>>> import numpy as np
>>> np.set_printoptions(precision=3, suppress=True, linewidth=200, legacy="1.25")
>>> def tidy(a):
...     return np.round(a, 3) + 0
... 
>>> F = np.arange(56).reshape(7, 8) + -3
>>> F
array([[-3, -2, -1,  0,  1,  2,  3,  4],
       [ 5,  6,  7,  8,  9, 10, 11, 12],
       [13, 14, 15, 16, 17, 18, 19, 20],
       [21, 22, 23, 24, 25, 26, 27, 28],
       [29, 30, 31, 32, 33, 34, 35, 36],
       [37, 38, 39, 40, 41, 42, 43, 44],
       [45, 46, 47, 48, 49, 50, 51, 52]])
>>> # rows and columns are dependent
>>> left, sigma, VT = np.linalg.svd(F)
>>> tidy(sigma)
array([219.446,   9.355,   0.   ,   0.   ,   0.   ,   0.   ,   0.   ])
>>> np.argmax(sigma[:-1] / (sigma[1:] + 1e-6)) + 1
2
>>> B = left[:, :2] @ np.diag(sigma[:2]) @ VT[:2]
>>> np.linalg.matrix_rank(B)
2
>>> tidy(np.abs(F - B).max())
0.0
>>> arr = np.load("case2.npy")
>>> arr
array([[  1,  -4,  16, -64],
       [  1,  -3,   9, -27],
       [  1,  -2,   4,  -8],
       [  1,  -1,   1,  -1],
       [  1,   0,   0,   0],
       [  1,   1,   1,   1],
       [  1,   2,   4,   8],
       [  1,   3,   9,  27],
       [  1,   4,  16,  64],
       [  1,   5,  25, 125],
       [  1,   6,  36, 216]])
>>> P = arr @ np.linalg.solve(arr.T @ arr, arr.T)
>>> tidy(np.linalg.eigvalsh(P))
array([0., 0., 0., 0., 0., 0., 0., 1., 1., 1., 1.])
>>> vec = np.array([1, 2, 0, 0])
>>> rhs = arr @ vec
>>> tidy(np.linalg.lstsq(arr, rhs)[0])
array([1., 2., 0., 0.])
>>> rhs
array([-7, -5, -3, -1,  1,  3,  5,  7,  9, 11, 13])
>>> rng = np.random.default_rng(7858)
>>> rhs = rhs + 0.3 * rng.normal(size=11)
>>> tidy(rhs)
array([-7.172, -4.705, -2.702, -1.193,  0.682,  2.915,  5.501,  7.038,  8.52 , 11.056, 13.156])
>>> beta, *_ = np.linalg.lstsq(arr, rhs)
>>> tidy(beta)
array([ 1.027,  1.958, -0.004,  0.002])
>>> tidy(arr.T @ (rhs - arr @ beta))
array([0., 0., 0., 0.])
